$ ipython --no-banner

In [1]: import numpy as np

In [2]: np.set_printoptions(suppress=True, linewidth=200)

In [3]: E = np.load("x.npy")

In [4]: print(E)
[[4. 1. 1. 1. 1.]
 [1. 4. 1. 1. 1.]
 [1. 1. 4. 1. 1.]
 [1. 1. 1. 4. 1.]
 [1. 1. 1. 1. 4.]]

In [5]: # symmetric

In [6]: print(np.round(np.sort(np.abs(np.linalg.eigvals(E))), 2))
[3. 3. 3. 3. 8.]

In [7]: print(E @ E)
[[20. 11. 11. 11. 11.]
 [11. 20. 11. 11. 11.]
 [11. 11. 20. 11. 11.]
 [11. 11. 11. 20. 11.]
 [11. 11. 11. 11. 20.]]

In [8]: print(np.round(np.linalg.matrix_power(E, 2), 2))
[[20. 11. 11. 11. 11.]
 [11. 20. 11. 11. 11.]
 [11. 11. 20. 11. 11.]
 [11. 11. 11. 20. 11.]
 [11. 11. 11. 11. 20.]]

In [9]: M = np.load("arr.npy")

In [10]: print(M)
[[3.21 2.79 3.28 0.71]
 [2.41 3.48 3.21 0.16]
 [3.73 3.24 2.77 1.19]
 [3.29 3.37 3.   1.23]
 [3.44 3.02 2.92 0.87]
 [2.99 3.14 2.77 1.1 ]
 [2.92 3.61 2.83 0.96]
 [3.28 3.27 3.53 0.97]
 [3.09 3.48 3.01 1.38]
 [2.99 3.36 2.7  1.53]
 [2.82 2.95 2.87 0.62]
 [2.96 3.33 3.1  1.19]
 [2.87 3.63 2.99 0.67]
 [3.02 2.01 1.48 1.21]
 [3.05 1.76 0.93 1.22]
 [3.56 2.33 1.25 0.79]
 [2.84 2.23 1.02 1.18]
 [2.68 1.56 1.54 0.69]
 [2.86 2.07 0.98 0.55]
 [2.8  2.08 0.92 1.15]
 [3.13 1.86 0.82 1.23]
 [3.29 2.18 0.77 0.93]
 [3.23 1.98 1.59 0.98]
 [3.2  2.12 0.94 0.97]
 [2.92 1.53 0.56 1.07]
 [3.08 2.01 0.82 1.24]]

In [11]: Xc = M - M.mean(axis=0)

In [12]: V = np.linalg.svd(Xc)[2][:1]

In [13]: A2 = Xc - Xc @ V.T @ V

In [14]: print(np.linalg.norm(A2, axis=1).round(6).argmax())
1

In [15]: rng = np.random.default_rng(54)

In [16]: z = rng.permutation(4)

In [17]: A2 = M[:, z] * rng.choice([-1, 1], 4)

In [18]: print(A2)
[[ 3.21  3.28 -0.71  2.79]
 [ 2.41  3.21 -0.16  3.48]
 [ 3.73  2.77 -1.19  3.24]
 [ 3.29  3.   -1.23  3.37]
 [ 3.44  2.92 -0.87  3.02]
 [ 2.99  2.77 -1.1   3.14]
 [ 2.92  2.83 -0.96  3.61]
 [ 3.28  3.53 -0.97  3.27]
 [ 3.09  3.01 -1.38  3.48]
 [ 2.99  2.7  -1.53  3.36]
 [ 2.82  2.87 -0.62  2.95]
 [ 2.96  3.1  -1.19  3.33]
 [ 2.87  2.99 -0.67  3.63]
 [ 3.02  1.48 -1.21  2.01]
 [ 3.05  0.93 -1.22  1.76]
 [ 3.56  1.25 -0.79  2.33]
 [ 2.84  1.02 -1.18  2.23]
 [ 2.68  1.54 -0.69  1.56]
 [ 2.86  0.98 -0.55  2.07]
 [ 2.8   0.92 -1.15  2.08]
 [ 3.13  0.82 -1.23  1.86]
 [ 3.29  0.77 -0.93  2.18]
 [ 3.23  1.59 -0.98  1.98]
 [ 3.2   0.94 -0.97  2.12]
 [ 2.92  0.56 -1.07  1.53]
 [ 3.08  0.82 -1.24  2.01]]

In [19]: Uu, _, Vt = np.linalg.svd(M.T @ A2)

In [20]: print(np.round(np.linalg.lstsq(M, A2)[0], 2) + 0)
[[ 1.  0.  0.  0.]
 [ 0.  0.  0.  1.]
 [ 0.  1.  0.  0.]
 [ 0.  0. -1.  0.]]

In [21]: print(z)
[0 2 3 1]

In [22]: A2 = np.c_[M[:, :1] @ np.array([[-3]]), np.array([0, -2, 0, 0, -2, -1, 2, 1, -1, -2, -1, 2, 0, 2, -1, 1, 1, -2, 0, 0, -2, -1, 0, 2, -2, 1])]

In [23]: print(A2.round(2))
[[ -9.63   0.  ]
 [ -7.23  -2.  ]
 [-11.19   0.  ]
 [ -9.87   0.  ]
 [-10.32  -2.  ]
 [ -8.97  -1.  ]
 [ -8.76   2.  ]
 [ -9.84   1.  ]
 [ -9.27  -1.  ]
 [ -8.97  -2.  ]
 [ -8.46  -1.  ]
 [ -8.88   2.  ]
 [ -8.61   0.  ]
 [ -9.06   2.  ]
 [ -9.15  -1.  ]
 [-10.68   1.  ]
 [ -8.52   1.  ]
 [ -8.04  -2.  ]
 [ -8.58   0.  ]
 [ -8.4    0.  ]
 [ -9.39  -2.  ]
 [ -9.87  -1.  ]
 [ -9.69   0.  ]
 [ -9.6    2.  ]
 [ -8.76  -2.  ]
 [ -9.24   1.  ]]

In [24]: print(np.round(np.linalg.norm(np.linalg.qr(M)[0].T @ A2, axis=0) ** 2 / ((A2 ** 2).sum(axis=0) + 1e-12), 2))
[1.   0.04]
